In [1]: import numpy as np

In [2]: from numpy import linalg as LA

In [3]: np.set_printoptions(suppress=True, linewidth=100)

In [4]: rd = lambda a: np.round(a, 2) + 0

In [5]: m1 = np.loadtxt("w.csv", delimiter=",")

In [6]: print(m1)
[[ 34.03  -2.34  -0.14  -1.26]
 [-15.43   4.1   -0.1   -0.24]
 [-14.12  -0.48   0.07   1.64]
 [ -4.35  -0.57   0.24   0.36]
 [ 24.45   2.66  -0.09  -0.32]
 [ 26.7   -1.73   0.15  -0.47]
 [  9.3    5.11  -0.19   1.12]
 [  6.66  -1.39   0.01  -1.74]
 [  1.21   1.92  -0.24  -1.38]
 [ -3.29   4.55  -0.05  -0.23]
 [ 26.92  -2.58  -0.07   0.39]
 [ -0.8    1.14  -0.12   0.05]
 [  0.29   2.24   0.02   0.24]
 [ 30.88 -11.56  -0.34   0.03]
 [ -2.37  -0.55  -0.16  -0.37]
 [ -2.28   0.82   0.13  -0.2 ]
 [ 49.17  -0.85  -0.02  -0.15]
 [  0.42   0.88  -0.19  -0.43]
 [ 51.26  -1.84   0.12  -0.24]
 [ 43.14  -1.86  -0.05  -1.65]
 [  6.61   4.08  -0.06  -0.17]
 [-12.84   3.83   0.2    1.38]
 [ 14.02  -5.47  -0.12   1.21]
 [ 17.48  -2.55   0.13  -0.96]
 [  3.22  -6.71  -0.05   0.14]
 [ -1.16  -3.49   0.34  -0.28]
 [ -6.22  -2.36   0.16  -0.55]
 [ 10.77  -1.04  -0.17  -0.2 ]
 [  3.45  -2.3   -0.26  -0.65]
 [-23.62  -0.82  -0.02  -0.53]
 [-17.94   3.3    0.1   -0.23]
 [ -7.46  -4.74   0.16  -0.01]
 [ 16.86  -0.26  -0.11  -1.21]
 [ -1.39  -2.63   0.19   0.27]
 [ -4.52  -8.25   0.06   0.38]
 [ 13.07  -2.35  -0.02  -0.33]
 [-27.08  -6.14  -0.14  -0.2 ]
 [-10.24  -4.77   0.     1.53]
 [ 11.17  -2.05  -0.17  -0.07]
 [ 25.56  -0.85  -0.06   1.61]
 [  8.63  -2.64  -0.21  -0.49]
 [ -3.63  -2.43   0.12   1.13]
 [ 39.69   3.21   0.3    1.11]]

In [7]: # column 0 is much longer than the rest

In [8]: x0 = np.array([3, -1, -1, -1])

In [9]: y = m1 @ x0

In [10]: beta, lr = np.zeros(4), 1 / LA.norm(m1, 2) ** 2

In [11]: for i in range(300):
    ...:     beta -= lr * m1.T @ (m1 @ beta - y)
    ...:     if i % 50 == 0: print(i, round(LA.norm(m1 @ beta - y), 2))
    ...: 
0 21.12
50 6.45
100 4.78
150 4.36
200 4.03
250 3.73

In [12]: print(rd(LA.cond(m1)))
133.27

In [13]: print(rd(beta))
[ 3.01 -1.   -0.04 -0.42]

In [14]: x0 = np.array([5, 1, -3, -5])

In [15]: y = m1 @ x0

In [16]: print(rd(LA.solve(m1.T @ m1, m1.T @ y)))
[ 5.  1. -3. -5.]

In [17]: rng = np.random.default_rng(170737)

In [18]: y = y + 0.02 * rng.normal(size=43)

In [19]: print(rd(y))
[ 174.53  -71.52  -79.48  -24.85  126.79  133.7    46.61   40.57   15.61  -10.61  130.28   -2.75
    2.43  143.72  -10.11   -9.96  245.83    5.72  255.31  222.23   38.15  -67.86   58.94   89.25
    8.84   -8.93  -31.2    54.32   19.02 -116.21  -85.54  -42.46   90.4   -11.51  -32.95   64.7
 -140.1   -63.58   54.68  119.07   43.57  -26.64  195.22]

In [20]: beta, *_ = LA.lstsq(m1, y)

In [21]: print([round(float(LA.norm(LA.solve(m1.T @ m1 + lam * np.eye(4), m1.T @ y))), 2) for lam in (0, 1, 10, 100)])
[7.76, 7.24, 6.37, 5.2]

In [22]: print(beta.round())
[ 5.  1. -3. -5.]

In [23]: theta = np.radians(72)

In [24]: R = np.eye(4)

In [25]: R[2, 2] = R[1, 1] = np.cos(theta)

In [26]: R[2, 1], R[1, 2] = -np.sin(theta), np.sin(theta)

In [27]: print(rd(R))
[[ 1.    0.    0.    0.  ]
 [ 0.    0.31  0.95  0.  ]
 [ 0.   -0.95  0.31  0.  ]
 [ 0.    0.    0.    1.  ]]

In [28]: A2 = m1 @ R.T

In [29]: print(rd(np.abs(A2 - m1).max(axis=0)))
[ 0.    7.66 11.23  0.  ]

In [30]: print(np.allclose(m1 @ m1.T, A2 @ A2.T))
True

In [31]: print(rd(LA.det(R)), rd(np.trace(R)))
1.0 2.62

In [32]: print(rd(LA.svd(m1, compute_uv=False)), rd(LA.svd(A2, compute_uv=False)))
[131.41  23.64   5.34   0.99] [131.41  23.64   5.34   0.99]

In [33]: A2 = np.array([[8, 6], [-7, 1], [-6, 3], [7, 5]])

In [34]: print(LA.matrix_rank(m1 @ A2))
2

In [35]: A2 @ m1
ValueError: matmul: Input operand 1 has a mismatch in its core dimension 0, with gufunc signature (n?,k),(k,m?)->(n?,m?) (size 43 is different from 2)


In [36]: proj = m1 @ LA.solve(m1.T @ m1, m1.T)

In [37]: print(rd(proj @ m1[:, 2]))
[-0.14 -0.1   0.07  0.24 -0.09  0.15 -0.19  0.01 -0.24 -0.05 -0.07 -0.12  0.02 -0.34 -0.16  0.13
 -0.02 -0.19  0.12 -0.05 -0.06  0.2  -0.12  0.13 -0.05  0.34  0.16 -0.17 -0.26 -0.02  0.1   0.16
 -0.11  0.19  0.06 -0.02 -0.14  0.   -0.17 -0.06 -0.21  0.12  0.3 ]

In [38]: print(rd(np.diag(proj)))
[0.11 0.05 0.1  0.06 0.06 0.08 0.18 0.11 0.11 0.04 0.06 0.02 0.01 0.33 0.03 0.02 0.14 0.04 0.18
 0.17 0.04 0.1  0.14 0.09 0.08 0.16 0.06 0.03 0.07 0.05 0.04 0.08 0.06 0.05 0.14 0.02 0.15 0.13
 0.04 0.16 0.05 0.06 0.27]

In [39]: arr = np.loadtxt("arr.csv", delimiter=",")

In [40]: print(rd(arr))
[[-0.05 -0.19  0.41 -0.13  0.19  0.34  0.62  0.16 -0.2   0.24  0.34]
 [-0.03 -0.07  0.25 -0.72 -0.1  -0.21 -0.05 -0.25  0.48  0.25 -0.04]
 [-0.21 -0.46 -0.1   0.09  0.07 -0.22  0.37 -0.39 -0.2   0.02 -0.58]
 [ 0.05  0.19 -0.44 -0.38  0.48  0.   -0.02 -0.41 -0.36 -0.07  0.3 ]
 [ 0.16 -0.22 -0.45 -0.36 -0.45  0.22  0.31  0.23  0.06 -0.44  0.  ]
 [-0.52  0.02  0.18  0.15 -0.21 -0.27  0.12 -0.3   0.1  -0.47  0.48]
 [ 0.08 -0.27  0.19 -0.23 -0.23 -0.47 -0.27  0.28 -0.62  0.02  0.13]
 [ 0.03  0.65  0.1  -0.05 -0.52  0.04  0.25 -0.24 -0.33  0.18 -0.19]
 [ 0.73 -0.21  0.29  0.18 -0.11  0.08 -0.03 -0.48  0.01 -0.2   0.14]
 [-0.34 -0.29  0.01 -0.05 -0.26  0.63 -0.45 -0.27 -0.18  0.16  0.03]
 [ 0.08 -0.19 -0.45  0.26 -0.28 -0.22  0.12 -0.09  0.14  0.6   0.4 ]]

In [41]: print(rd(arr[:, 6] @ arr[:, 1]))
0.0
